% ipython --no-banner

In [1]: import numpy as np

In [2]: np.set_printoptions(precision=3, suppress=True, linewidth=120, sign=" ")

In [3]: feats = np.loadtxt("arr.csv", delimiter=",")

In [4]: print(feats)
[[ 0.3  0.7 -2.3  0.2  0.1]
 [ 0.9  0.4  0.5 -0.8 -1.1]
 [ 0.2  0.6 -0.9 -0.5  0.6]
 [-0.1 -0.6  0.7  0.6 -0.6]
 [-1.2 -0.7  0.1  0.3 -0.2]
 [-1.2  0.7 -0.4 -0.4 -0.1]]

In [5]: T = np.stack([feats, -1 * feats, feats[::-1]])

In [6]: print(T.shape)
(3, 6, 5)

In [7]: print(T.sum(axis=0))
[[-1.2  0.7 -0.4 -0.4 -0.1]
 [-1.2 -0.7  0.1  0.3 -0.2]
 [-0.1 -0.6  0.7  0.6 -0.6]
 [ 0.2  0.6 -0.9 -0.5  0.6]
 [ 0.9  0.4  0.5 -0.8 -1.1]
 [ 0.3  0.7 -2.3  0.2  0.1]]

In [8]: x = np.array([2, 2, 0, 2, 0])

In [9]: rhs = feats @ x

In [10]: coef, lr = np.zeros(5), 1 / np.linalg.norm(feats, 2) ** 2

In [11]: for i in range(20):
    ...:     coef -= lr * feats.T @ (feats @ coef - rhs)
    ...:     if i % 5 == 0: print(i, round(np.linalg.norm(feats @ coef - rhs), 3))
    ...: 
0 2.396
5 1.007
10 0.86
15 0.786

In [12]: print(coef)
[ 2.026  0.614 -0.513  0.758 -0.006]

In [13]: B = feats / np.sqrt((feats ** 2).mean(axis=1, keepdims=True))

In [14]: print(np.linalg.matrix_rank(feats - feats.mean(axis=1, keepdims=True)))
4
